% python3 -q
>>> import numpy as np
>>> from numpy import linalg as LA
>>> np.set_printoptions(precision=2, suppress=True, linewidth=100, floatmode="fixed")
>>> def rnd(a):
...     return np.round(a, 2) + 0
... 
>>> A = np.load("test2.npy")
>>> A
array([[ 0.00,  0.00,  3.00, -1.00],
       [ 0.00,  0.00,  0.00,  0.00],
       [ 3.00,  0.00,  0.00,  0.00],
       [-1.00,  0.00,  0.00,  0.00]])
>>> Uu, s, Vt = LA.svd(A, full_matrices=False)
>>> np.allclose(Uu * s @ Vt, A)
True
>>> rnd(np.sqrt((s ** 2).sum())), rnd(LA.norm(A))
(np.float64(4.47), np.float64(4.47))
>>> rnd(Uu.T @ A @ Vt.T)
array([[3.16, 0.00, 0.00, 0.00],
       [0.00, 3.16, 0.00, 0.00],
       [0.00, 0.00, 0.00, 0.00],
       [0.00, 0.00, 0.00, 0.00]])
>>> (s > 1e-8).sum()
np.int64(2)
>>> Uu.shape, s.shape, Vt.shape
((4, 4), (4,), (4, 4))
>>> M = np.load("out17.npy")
>>> M
array([[ 16,  -4, -20,   8],
       [ -4,   1,   5,  -2],
       [-20,   5,  25, -10],
       [  8,  -2, -10,   4]])
>>> M2 = np.array([[0, -1, 2], [2, -2, -2]])
>>> basis = np.kron(M2, M)
>>> basis.shape
(8, 12)
>>> rnd(LA.norm(basis, 2)), rnd(LA.norm(M2, 2) * LA.norm(M, 2))
(np.float64(162.84), np.float64(162.84))
>>> rk = LA.matrix_rank(M)
>>> rk
np.int64(1)
>>> N = LA.svd(M)[2][rk:].T
>>> [int(LA.matrix_rank(M[:, :j + 1])) for j in range(4)]
[1, 1, 1, 1]
>>> rnd(N @ N.T)
array([[ 0.65,  0.09,  0.43, -0.17],
       [ 0.09,  0.98, -0.11,  0.04],
       [ 0.43, -0.11,  0.46,  0.22],
       [-0.17,  0.04,  0.22,  0.91]])
>>> rnd(np.trace(LA.pinv(M) @ M))
np.float64(1.0)
>>> np.abs(np.diag(LA.qr(M)[1])) > 1e-9
array([ True, False, False, False])
>>> rnd(M @ LA.pinv(M) @ M)
array([[ 16.00,  -4.00, -20.00,   8.00],
       [ -4.00,   1.00,   5.00,  -2.00],
       [-20.00,   5.00,  25.00, -10.00],
       [  8.00,  -2.00, -10.00,   4.00]])
>>> K = np.loadtxt("a.csv", delimiter=",")
>>> K
array([[0.00, 0.00],
       [1.00, 1.00],
       [0.00, 0.00],
       [0.00, 0.00],
       [0.00, 0.00]])
>>> rk = LA.matrix_rank(K)
>>> rk
np.int64(1)
>>> N = LA.svd(K)[2][rk:].T
>>> [int(LA.matrix_rank(K[:i])) for i in range(1, len(K) + 1)]
[0, 1, 1, 1, 1]
>>> rng = np.random.default_rng(655)
>>> mat = rng.normal(size=(20, 3))
>>> mat = 20 * mat / LA.norm(mat, axis=1, keepdims=True)
>>> rnd(mat)
array([[-17.53,  -8.77,   3.95],
       [  5.61, -16.11, -10.44],
       [  9.63, -15.99,  -7.19],
       [ 10.71,   7.26,  15.25],
       [ -2.56,  -7.59, -18.32],
       [-18.27,  -6.54,   4.85],
       [-11.12, -14.89,   7.40],
       [  6.21,  -0.20, -19.01],
       [  9.46,  11.01, -13.76],
       [ -8.55,  -3.27,  17.78],
       [  7.28, -12.70, -13.63],
       [  4.72,  -7.34, -18.00],
       [ 15.98,  10.92,   5.04],
       [  9.85,  17.18,  -2.81],
       [ 11.02,  14.47,  -8.33],
       [-10.13,  16.89,   3.50],
       [ -8.04,  -6.33,  17.19],
       [  3.40, -19.12,  -4.77],
       [ 17.96,  -8.43,   2.53],
       [-18.91,   4.34,   4.87]])
>>> dist = LA.norm(mat[:, None] - mat[None], axis=-1)
>>> dist[3].round(6).argsort(kind="stable")[:4]
array([ 3, 12, 13, 18])
>>> dist.shape
(20, 20)
>>> np.unravel_index(dist.round(6).argmax(), dist.shape)
(np.int64(6), np.int64(14))
>>> rnd(dist[:5, :5])
array([[ 0.00, 28.22, 30.23, 34.39, 26.86],
       [28.22,  0.00,  5.18, 35.10, 14.19],
       [30.23,  5.18,  0.00, 32.33, 18.53],
       [34.39, 35.10, 32.33,  0.00, 39.04],
       [26.86, 14.19, 18.53, 39.04,  0.00]])
>>> basis = mat[[6, 4]].astype(float)
>>> for _ in range(3):
...     lab = LA.norm(mat[:, None] - basis, axis=-1).argmin(axis=1)
...     basis = np.array([mat[lab == j].mean(axis=0) for j in range(2)])
... 
>>> lab
array([0, 1, 1, 0, 1, 0, 0, 1, 1, 0, 1, 1, 1, 1, 1, 0, 0, 1, 1, 0])
>>> rnd(basis)
array([[-10.23,  -1.41,   9.35],
       [  8.21,  -2.83,  -9.06]])
>>> np.bincount(lab)
array([ 8, 12])
>>> feats = np.maximum(np.array([[-2, 0],
...     [3, 3],
...     [0, 2],
...     [-3, -1],
...     [2, 0],
...     [2, 3],
...     [3, -2],
...     [-1, 2],
...     [-2, 2],
...     [1, 3],
...     [1, 1],
...     [1, 3],
...     [0, 2],
...     [-3, 1],
...     [2, 1],
...     [2, -2],
...     [3, -2],
...     [1, -2],
...     [-3, -1],
...     [-3, -2],
...     [1, -3]]) @ np.array([[2, 0, 1], [2, 1, 0]]) + np.array([0, -1, 1]), 0)
>>> feats
array([[ 0,  0,  0],
       [12,  2,  4],
       [ 4,  1,  1],
       [ 0,  0,  0],
       [ 4,  0,  3],
       [10,  2,  3],
       [ 2,  0,  4],
       [ 2,  1,  0],
       [ 0,  1,  0],
       [ 8,  2,  2],
       [ 4,  0,  2],
       [ 8,  2,  2],
       [ 4,  1,  1],
       [ 0,  0,  0],
       [ 6,  0,  3],
       [ 0,  0,  3],
       [ 2,  0,  4],
       [ 0,  0,  2],
       [ 0,  0,  0],
       [ 0,  0,  0],
       [ 0,  0,  2]])
>>> C2 = np.cov(feats, rowvar=False)
>>> np.argwhere(np.triu(np.abs(np.corrcoef(feats.T)) > 0.8, 1))
array([[0, 1]])
>>> np.argsort(-feats.std(axis=0).round(6), kind="stable")
array([0, 2, 1])
>>> rnd(LA.eigvalsh(C2)[::-1])
array([14.93,  1.62,  0.15])
>>> rnd(np.corrcoef(feats[:, 1], feats[:, 2])[0, 1])
np.float64(0.14)
>>> C2.shape
(3, 3)
>>> x0 = np.array([4, -4, -5])
>>> y = feats @ x0
>>> rnd(LA.pinv(feats) @ feats)
array([[1.00, 0.00, 0.00],
       [0.00, 1.00, 0.00],
       [0.00, 0.00, 1.00]])
>>> rnd(LA.solve(feats.T @ feats, feats.T @ y))
array([ 4.00, -4.00, -5.00])
>>> y = y + 0.3 * rng.normal(size=21)
>>> rnd(y)
array([  0.31,  19.58,   7.23,  -0.11,   0.68,  16.82, -12.12,   3.48,  -4.22,  14.10,   6.15,
        13.78,   6.93,   0.16,   9.69, -14.75, -11.63, -10.61,   0.09,  -0.23,  -9.92])
>>> coef, *_ = LA.lstsq(feats, y)
>>> rnd(feats.T @ (y - feats @ coef))
array([0.00, 0.00, 0.00])
>>> rnd(coef)
array([ 4.05, -4.29, -5.01])
>>> rnd(LA.norm(y - feats @ coef))
np.float64(1.28)
>>> cen = feats - feats.mean(axis=0)
>>> Uu, s, Vt = LA.svd(cen, full_matrices=False)
>>> rnd(cen.mean(axis=0))
array([0.00, 0.00, 0.00])
>>> (np.sign(Uu[:, 0]) == np.sign(Uu[0, 0])).astype(int)
array([1, 0, 0, 1, 0, 0, 1, 1, 1, 0, 0, 0, 0, 1, 0, 1, 1, 1, 1, 1, 1])
>>> np.abs(Uu[:, 0]).argmax()
np.int64(1)
>>> np.abs(Vt[0]).argmax()
np.int64(0)
>>> rnd(np.abs(Vt[-1]))
array([0.22, 0.95, 0.23])
>>> rnd((s ** 2).sum() ** 2 / (s ** 4).sum())
np.float64(1.24)
>>> x0 = np.array([3, 3, 1])
>>> y = feats @ x0
>>> coef, lr = np.zeros(3), 1 / LA.norm(feats, 2) ** 2
>>> for i in range(60):
...     coef -= lr * feats.T @ (feats @ coef - y)
...     if i % 10 == 0: print(i, round(LA.norm(feats @ coef - y), 2))
... 
0 6.06
10 4.55
20 3.96
30 3.65
40 3.42
50 3.21
>>> rnd(coef)
array([3.37, 1.44, 0.75])
>>> M2 = np.c_[feats[:, :2] @ np.array([[4, 7], [1, 9]]), np.array([0, 0, 1, 2, -2, 1, -1, 0, 1, 3, -1, -2, 2, -1, 3, -1, 3, 1, 2, 1, 1])]
>>> M2
array([[  0,   0,   0],
       [ 50, 102,   0],
       [ 17,  37,   1],
       [  0,   0,   2],
       [ 16,  28,  -2],
       [ 42,  88,   1],
       [  8,  14,  -1],
       [  9,  23,   0],
       [  1,   9,   1],
       [ 34,  74,   3],
       [ 16,  28,  -1],
       [ 34,  74,  -2],
       [ 17,  37,   2],
       [  0,   0,  -1],
       [ 24,  42,   3],
       [  0,   0,  -1],
       [  8,  14,   3],
       [  0,   0,   1],
       [  0,   0,   2],
       [  0,   0,   1],
       [  0,   0,   1]])
>>> LA.matrix_rank(M2)
np.int64(3)
>>> LA.matrix_rank(np.c_[feats, M2])
np.int64(4)
>>> rnd(LA.norm(LA.qr(feats)[0].T @ M2, axis=0) ** 2 / ((M2 ** 2).sum(axis=0) + 1e-12))
array([1.00, 1.00, 0.07])
>>> W0 = np.loadtxt("arr.csv", delimiter=",")
>>> W0
array([[-0.07,  0.00,  0.07,  0.51],
       [ 0.19,  0.00, -0.19, -0.91],
       [ 0.01,  0.00, -0.01, -0.08],
       [ 0.08,  0.00, -0.08, -0.56],
       [-0.08,  0.00,  0.08,  0.56],
       [ 0.07,  0.00, -0.07, -0.51],
       [-0.01,  0.00,  0.01,  0.08],
       [ 0.10,  0.00, -0.10, -0.66],
       [ 0.10,  0.00, -0.10, -0.66],
       [ 0.06,  0.00, -0.06, -0.45],
       [ 0.13,  0.00, -0.13, -0.78],
       [ 0.24,  0.00, -0.24, -0.96],
       [-0.14,  0.00,  0.14,  0.81],
       [ 0.01,  0.00, -0.01, -0.08],
       [-0.21,  0.00,  0.21,  0.93],
       [ 0.14,  0.00, -0.14, -0.81],
       [-0.04,  0.00,  0.04,  0.31],
       [ 0.13,  0.00, -0.13, -0.78],
       [-0.03,  0.00,  0.03,  0.24],
       [ 0.11,  0.00, -0.11, -0.71],
       [-0.14,  0.00,  0.14,  0.81],
       [-0.19,  0.00,  0.19,  0.91],
       [-0.02,  0.00,  0.02,  0.16],
       [ 0.03,  0.00, -0.03, -0.24],
       [-0.04,  0.00,  0.04,  0.31],
       [-0.01,  0.00,  0.01,  0.08]])
>>> Uu, s, Vt = LA.svd(W0)
>>> rnd(s)
array([3.22, 0.15, 0.00, 0.00])
>>> M2 = Uu[:, :2] @ np.diag(s[:2]) @ Vt[:2]
>>> rnd(np.abs(W0 - M2).max())
np.float64(0.0)
>>> rnd(LA.norm(W0 - M2, 2)), rnd(s[2])
(np.float64(0.0), np.float64(0.0))
>>> rnd(LA.norm(W0 - M2) / LA.norm(W0))
np.float64(0.0)
>>> rk = LA.matrix_rank(W0)
>>> rk
np.int64(2)
>>> N = LA.svd(W0)[2][rk:].T
>>> N.shape
(4, 2)
>>> LA.matrix_rank(W0.T @ W0), LA.matrix_rank(W0 @ W0.T)
(np.int64(2), np.int64(2))
>>> [int(LA.matrix_rank(np.delete(W0, i, axis=0))) for i in range(26)]
[2, 2, 2, 2, 2, 2, 2, 2, 2, 2, 2, 2, 2, 2, 2, 2, 2, 2, 2, 2, 2, 2, 2, 2, 2, 2]
>>> rnd(N @ N.T)
array([[0.50, 0.00, 0.50, 0.00],
       [0.00, 1.00, 0.00, 0.00],
       [0.50, 0.00, 0.50, 0.00],
       [0.00, 0.00, 0.00, 0.00]])
>>> [int(LA.matrix_rank(W0[:i])) for i in range(1, len(W0) + 1)]
[1, 2, 2, 2, 2, 2, 2, 2, 2, 2, 2, 2, 2, 2, 2, 2, 2, 2, 2, 2, 2, 2, 2, 2, 2, 2]
>>> X = np.loadtxt("case10.csv", delimiter=",")
>>> rnd(X)
array([[ 0.85, -0.46,  0.15,  0.15,  0.15],
       [-0.46, -0.38,  0.46,  0.46,  0.46],
       [ 0.15,  0.46,  0.85, -0.15, -0.15],
       [ 0.15,  0.46, -0.15,  0.85, -0.15],
       [ 0.15,  0.46, -0.15, -0.15,  0.85]])
>>> [round(float(LA.det(X[:i, :i])), 2) + 0 for i in range(1, 6)]
[0.85, -0.54, -0.69, -0.85, -1.0]
>>> np.all(LA.eigvalsh(X) > 0)
np.False_
>>> rnd(LA.norm(X, axis=0))
array([1.00, 1.00, 1.00, 1.00, 1.00])
>>> rnd(LA.svd(X, compute_uv=False))
array([1.00, 1.00, 1.00, 1.00, 1.00])
>>> lab = rng.integers(0, 3, 3)
>>> E = (lab[:, None] == lab) * 3 + np.eye(3)
>>> E
array([[4.00, 0.00, 0.00],
       [0.00, 4.00, 3.00],
       [0.00, 3.00, 4.00]])
>>> evals, V = LA.eigh(E)
>>> rnd(V.T @ E @ V)
array([[1.00, 0.00, 0.00],
       [0.00, 4.00, 0.00],
       [0.00, 0.00, 7.00]])
>>> rnd(np.abs(V[:, -1]))
array([0.00, 0.71, 0.71])
>>> rnd(LA.eigvalsh(E + -1 * np.eye(3)))
array([0.00, 3.00, 6.00])
>>> np.unique(evals.round(6) + 0, return_counts=True)[1]
array([1, 1, 1])
>>> rnd(LA.svd(E, compute_uv=False))
array([7.00, 4.00, 1.00])
>>> evals
array([1.00, 4.00, 7.00])
>>> np.abs(V[:, -1]).round(6).argmax()
np.int64(1)
>>> evals, V = LA.eig(E)
>>> rnd(np.prod(evals))
np.float64(28.0)
>>> rnd(np.sort(LA.eigvals(E.T)))
array([1.00, 4.00, 7.00])
>>> rnd(np.sort(LA.eigvals(LA.inv(E))))
array([0.14, 0.25, 1.00])
>>> rnd(np.sort(LA.eigvals(E @ E)))
array([ 1.00, 16.00, 49.00])
